In [1]: import numpy as np

In [2]: import numpy.linalg as la

In [3]: np.set_printoptions(precision=2, suppress=True, linewidth=100, floatmode="fixed")

In [4]: f = np.array([-2, -3, -2]) + 0.5

In [5]: feats = np.eye(3) - 2 * np.outer(f, f) / (f @ f)

In [6]: print(feats)
[[ 0.58 -0.70 -0.42]
 [-0.70 -0.16 -0.70]
 [-0.42 -0.70  0.58]]

In [7]: ev, vecs = la.eigh(feats)

In [8]: x = np.array([1, 1, 1])

In [9]: print(la.eigvalsh(feats[1:, 1:]))
[-0.58  1.00]

In [10]: print(np.round(np.abs(feats).sum(axis=1).max(), 2), np.round(np.abs(ev).max(), 2))
1.7 1.0

In [11]: hat = np.triu(np.array([[-2, 1, 3], [-3, 2, 0], [-2, 2, 3]]), 1) + np.eye(3)

In [12]: out = hat @ feats @ la.inv(hat)

In [13]: print(np.poly(out))
[ 1.00 -1.00 -1.00  1.00]

In [14]: print(hat @ feats - feats @ hat)
[[-1.95 -2.84 -0.70]
 [ 0.00  0.70  2.09]
 [ 0.00  0.42  1.26]]

In [15]: print(out)
[[-1.37 -1.58  4.74]
 [-0.70  0.53  1.40]
 [-0.42 -0.28  1.84]]

In [16]: print(round(np.trace(out), 2), round(np.trace(feats), 2))
1.0 1.0

In [17]: arr = np.array([[1, -3, 9, -27],
    ...:     [1, -2, 4, -8],
    ...:     [1, -1, 1, -1],
    ...:     [1, 0, 0, 0],
    ...:     [1, 1, 1, 1]])

In [18]: rng = np.random.default_rng(488)

In [19]: lab = rng.permutation(3)

In [20]: print(lab)
[0 1 2]

In [21]: out = feats[lab][:, lab]

In [22]: print(np.allclose(out, feats))
True

In [23]: out = np.array([[0, 1], [0, 2], [1, 2], [-4, -5]])

In [24]: print(np.einsum("ik,kj->ij", arr, out))
[[117 148]
 [ 36  45]
 [  5   6]
 [  0   1]
 [ -3   0]]

In [25]: print(la.matrix_rank(arr @ out))
2

In [26]: print(np.einsum("ij->j", arr))
[  5  -5  15 -35]

In [27]: print(round(la.norm(arr[4], 1), 2), round(la.norm(arr[4], np.inf), 2))
4.0 1.0

In [28]: print(np.round(la.norm(arr, 2), 2))
30.08

In [29]: print(la.norm(arr, axis=1))
[28.64  9.22  2.00  1.00  2.00]

In [30]: print(la.norm(arr, axis=0))
[ 2.24  3.87  9.95 28.20]

In [31]: print(np.round(la.norm(arr[4] - arr[1]), 2))
9.95

In [32]: print(np.round(la.norm(arr, "nuc"), 2))
34.99

In [33]: data, _ = la.qr(np.array([[-0.3, -0.6, -0.7, 0.1],
    ...:     [-0.5, -0.7, -0.4, -1.3],
    ...:     [-0.6, 0.6, -1.3, -1.5],
    ...:     [-0.2, -0.6, 1.0, -0.2]]))

In [34]: print(data)
[[-0.35 -0.40  0.59  0.61]
 [-0.58 -0.42  0.09 -0.69]
 [-0.70  0.69 -0.10  0.15]
 [-0.23 -0.43 -0.80  0.35]]

In [35]: lab = rng.permutation(4)

In [36]: out = data[:, lab] * rng.choice([-1, 1], 4)

In [37]: print(out)
[[ 0.61 -0.40 -0.59  0.35]
 [-0.69 -0.42 -0.09  0.58]
 [ 0.15  0.69  0.10  0.70]
 [ 0.35 -0.43  0.80  0.23]]

In [38]: left, _, Vh = la.svd(data.T @ out)

In [39]: print(np.round(left @ Vh, 2) + 0)
[[ 0.00  0.00  0.00 -1.00]
 [ 0.00  1.00  0.00  0.00]
 [ 0.00  0.00 -1.00  0.00]
 [ 1.00  0.00  0.00  0.00]]

In [40]: print(np.round(la.lstsq(data, out)[0], 2) + 0)
[[ 0.00  0.00  0.00 -1.00]
 [ 0.00  1.00  0.00  0.00]
 [ 0.00  0.00 -1.00  0.00]
 [ 1.00  0.00  0.00  0.00]]

In [41]: O, vecs = la.qr(out[:, :3])[0], la.qr(out[:, 3:])[0]

In [42]: sig = la.svd(O.T @ vecs, compute_uv=False)

In [43]: print((sig > 0.9).sum())
0

In [44]: print(sig.round(2) + 0)
[0.00]

In [45]: out = data / np.sqrt((data ** 2).mean(axis=1, keepdims=True))

In [46]: print(out[2])
[-1.39  1.38 -0.21  0.31]

In [47]: print(la.matrix_rank(out) == la.matrix_rank(data))
True

In [48]: f = np.array([2, 2, 3])

In [49]: print(np.convolve(data[3], f))
[-0.46 -1.33 -3.16 -2.19 -1.69  1.05]

In [50]: print(np.round(np.array([np.convolve(row, f, "same") for row in data]), 2) + 0)
[[-1.50 -0.67  1.20  2.98]
 [-2.00 -2.40 -2.46 -1.11]
 [-0.01 -0.92  2.18  0.00]
 [-1.33 -3.16 -2.19 -1.69]]

In [51]: print((data + data.T) / 2)
[[-0.35 -0.49 -0.05  0.19]
 [-0.49 -0.42  0.39 -0.56]
 [-0.05  0.39 -0.10 -0.32]
 [ 0.19 -0.56 -0.32  0.35]]

In [52]: print(np.round(np.trace(data), 2))
-0.52

In [53]: print(np.allclose(data @ data.T, data.T @ data))
True

In [54]: print(np.round(la.det(data), 2))
-1.0

In [55]: print(data @ data)
[[-0.20  0.45 -0.79  0.37]
 [ 0.54  0.77  0.16 -0.30]
 [-0.12 -0.15 -0.46 -0.87]
 [ 0.81 -0.43 -0.37  0.16]]

In [56]: print(np.sort(np.abs(la.eigvals(data))))
[1.00 1.00 1.00 1.00]

In [57]: print((data - data.T) / 2)
[[ 0.00  0.09  0.64  0.42]
 [-0.09  0.00 -0.30 -0.13]
 [-0.64  0.30  0.00  0.48]
 [-0.42  0.13 -0.48  0.00]]
